% ipython --no-banner

In [1]: import numpy as np

In [2]: import numpy.linalg as la

In [3]: np.set_printoptions(precision=3, suppress=True, linewidth=100, sign=" ")

In [4]: F = np.array([[4, 4, -6, 6, -2, -2], [-2, -2, 3, -3, 1, 1], [-4, -4, 6, -6, 2, 2]])

In [5]: left, sigma, Vt = la.svd(F)

In [6]: evecs = Vt[:(sigma > 1e-8).sum()]

In [7]: rng = np.random.default_rng(318625)

In [8]: vec = F[2] + 5 * F[1] + rng.integers(2) * np.eye(6)[5]

In [9]: vec
Out[9]: array([-14., -14.,  21., -21.,   7.,   8.])

In [10]: print(la.matrix_rank(np.vstack([F, vec])))
2

In [11]: rank = la.matrix_rank(F)

In [12]: rank
Out[12]: np.int64(1)

In [13]: null = la.svd(F)[2][rank:].T

In [14]: print(np.allclose(F @ null, 0))
True

In [15]: null @ null.T
Out[15]: 
array([[ 0.857, -0.143,  0.214, -0.214,  0.071,  0.071],
       [-0.143,  0.857,  0.214, -0.214,  0.071,  0.071],
       [ 0.214,  0.214,  0.679,  0.321, -0.107, -0.107],
       [-0.214, -0.214,  0.321,  0.679,  0.107,  0.107],
       [ 0.071,  0.071, -0.107,  0.107,  0.964, -0.036],
       [ 0.071,  0.071, -0.107,  0.107, -0.036,  0.964]])

In [16]: [int(la.matrix_rank(F[:i])) for i in range(1, len(F) + 1)]
Out[16]: [1, 1, 1]

In [17]: ang = np.radians(15)

In [18]: r_ = np.eye(6)

In [19]: r_[0, 0] = r_[4, 4] = np.cos(ang)

In [20]: r_[0, 4], r_[4, 0] = -np.sin(ang), np.sin(ang)

In [21]: r_
Out[21]: 
array([[ 0.966,  0.   ,  0.   ,  0.   , -0.259,  0.   ],
       [ 0.   ,  1.   ,  0.   ,  0.   ,  0.   ,  0.   ],
       [ 0.   ,  0.   ,  1.   ,  0.   ,  0.   ,  0.   ],
       [ 0.   ,  0.   ,  0.   ,  1.   ,  0.   ,  0.   ],
       [ 0.259,  0.   ,  0.   ,  0.   ,  0.966,  0.   ],
       [ 0.   ,  0.   ,  0.   ,  0.   ,  0.   ,  1.   ]])

In [22]: out = F @ r_.T

In [23]: np.abs(out - F).max(axis=0)
Out[23]: array([ 0.381,  0.   ,  0.   ,  0.   ,  1.103,  0.   ])

In [24]: np.round(la.svd(F, compute_uv=False), 3) + 0, np.round(la.svd(out, compute_uv=False), 3) + 0
Out[24]: (array([ 15.875,   0.   ,   0.   ]), array([ 15.875,   0.   ,   0.   ]))

In [25]: np.allclose(la.norm(F, axis=1), la.norm(out, axis=1))
Out[25]: True

In [26]: W0 = np.load("test17.npy")

In [27]: W0
Out[27]: 
array([[ 0,  0,  1,  0,  0],
       [ 0,  0,  0,  0,  1],
       [ 1,  0,  0,  0,  0],
       [ 0,  0,  0,  1,  0],
       [ 0,  1,  0,  0,  0]])

In [28]: # a transition matrix

In [29]: out = np.array([[2, -1, 1], [0, 3, -2], [1, 2, -2], [-1, 3, -1], [0, -3, 0]])

In [30]: out.T @ W0.T
Out[30]: 
array([[ 1,  0,  2, -1,  0],
       [ 2, -3, -1,  3,  3],
       [-2,  0,  1, -1, -2]])

In [31]: print(la.matrix_rank(W0 @ out))
3

In [32]: print(W0 @ out)
[[ 1  2 -2]
 [ 0 -3  0]
 [ 2 -1  1]
 [-1  3 -1]
 [ 0  3 -2]]

In [33]: out @ W0
---------------------------------------------------------------------------
ValueError                                Traceback (most recent call last)
Cell In[33], line 1
----> 1 out @ W0

ValueError: matmul: Input operand 1 has a mismatch in its core dimension 0, with gufunc signature (n?,k),(k,m?)->(n?,m?) (size 5 is different from 3)

In [34]: u = np.array([1, 5])

In [35]: print(np.polyval(u, W0[0]))
[ 5  5  6  5  5]

In [36]: np.cross(W0[0, :3], W0[2, :3])
Out[36]: array([ 0,  1,  0])

In [37]: print(np.array([np.convolve(row, u, "same") for row in W0]))
[[ 0  0  1  5  0]
 [ 0  0  0  0  1]
 [ 1  5  0  0  0]
 [ 0  0  0  1  5]
 [ 0  1  5  0  0]]

In [38]: O, r_ = la.qr(W0)

In [39]: print(np.trace(O @ O.T))
5.0

In [40]: np.allclose(r_.T @ r_, W0.T @ W0)
Out[40]: True

In [41]: O.T @ O
Out[41]: 
array([[ 1.,  0.,  0.,  0.,  0.],
       [ 0.,  1.,  0.,  0.,  0.],
       [ 0.,  0.,  1.,  0.,  0.],
       [ 0.,  0.,  0.,  1.,  0.],
       [ 0.,  0.,  0.,  0.,  1.]])

In [42]: r_
Out[42]: 
array([[-1.,  0.,  0.,  0.,  0.],
       [ 0., -1.,  0.,  0.,  0.],
       [ 0.,  0., -1.,  0.,  0.],
       [ 0.,  0.,  0.,  1.,  0.],
       [ 0.,  0.,  0.,  0., -1.]])

In [43]: E = np.loadtxt("a.csv", delimiter=",")

In [44]: E
Out[44]: 
array([[ 4.181,  1.009, -1.973, -1.542,  0.479],
       [ 2.673,  0.405, -2.782, -3.106, -0.554],
       [ 1.909,  0.937,  2.117,  3.505,  1.926],
       [ 3.322,  1.242,  1.221,  2.664,  1.958],
       [-2.163, -0.23 ,  2.869,  3.376,  0.798],
       [ 2.122,  0.988,  2.011,  3.419,  1.947],
       [ 3.144,  1.208,  1.364,  2.812,  1.971],
       [-0.184,  0.383,  2.792,  3.84 ,  1.509],
       [-0.485, -0.57 , -2.642, -3.826, -1.68 ],
       [-3.704, -0.795,  2.373,  2.238, -0.071],
       [ 4.484,  1.184, -1.468, -0.75 ,  0.88 ],
       [-0.931, -0.69 , -2.509, -3.769, -1.775]])

In [45]: rank = la.matrix_rank(E)

In [46]: rank
Out[46]: np.int64(2)

In [47]: null = la.svd(E)[2][rank:].T

In [48]: [int(la.matrix_rank(np.delete(E, i, axis=0))) for i in range(12)]
Out[48]: [2, 2, 2, 2, 2, 2, 2, 2, 2, 2, 2, 2]

In [49]: [int(la.matrix_rank(E[:, :j + 1])) for j in range(5)]
Out[49]: [1, 2, 2, 2, 2]

In [50]: np.allclose(E @ null, 0)
Out[50]: True
